$ python -q
>>> import numpy as np
>>> from numpy import linalg as LA
>>> np.set_printoptions(precision=1, suppress=True, linewidth=140)
>>> X = np.array([[-1, 3, -1], [-2, -3, 2], [0, -3, -3], [0, -3, -3]])
>>> A2 = np.c_[X[:, :1] @ np.array([[4]]), np.array([6, -2, -9, 3])]
>>> print(A2)
[[-4  6]
 [-8 -2]
 [ 0 -9]
 [ 0  3]]
>>> np.round(LA.lstsq(X, A2[:, 0])[0], 1) + 0
array([4., 0., 0.])
>>> np.round(LA.norm(A2 - X @ LA.lstsq(X, A2)[0], axis=0), 1) + 0
array([0. , 8.5])
>>> x0 = np.array([7, -5, 2])
>>> target = X @ x0
>>> target
array([-24,   5,   9,   9])
>>> rng = np.random.default_rng(5110)
>>> target = target + 0.1 * rng.normal(size=4)
>>> target
array([-23.9,   5. ,   9.1,   9. ])
>>> beta, *_ = LA.lstsq(X, target)
>>> round(float(LA.norm(target - X @ beta)), 1)
0.0
>>> print(beta.round())
[ 7. -5.  2.]
>>> print(beta)
[ 7. -5.  2.]
>>> np.round(X.T @ (target - X @ beta), 1) + 0
array([0., 0., 0.])
>>> x0 = np.array([-1, 2, -2])
>>> h1 = np.maximum(X @ x0, 0)
>>> print(np.maximum(X @ x0, 0) - np.maximum(-X @ x0, 0))
[ 9 -8  0  0]
>>> print(h1)
[9 0 0 0]
>>> X.T @ h1
array([-9, 27, -9])
>>> print(X * (h1 > 1e-9)[:, None])
[[-1  3 -1]
 [ 0  0  0]
 [ 0  0  0]
 [ 0  0  0]]
>>> np.maximum(X @ (3 * x0), 0)
array([27,  0,  0,  0])
>>> hat = X @ LA.solve(X.T @ X, X.T)
>>> np.allclose(hat @ hat, hat)
True
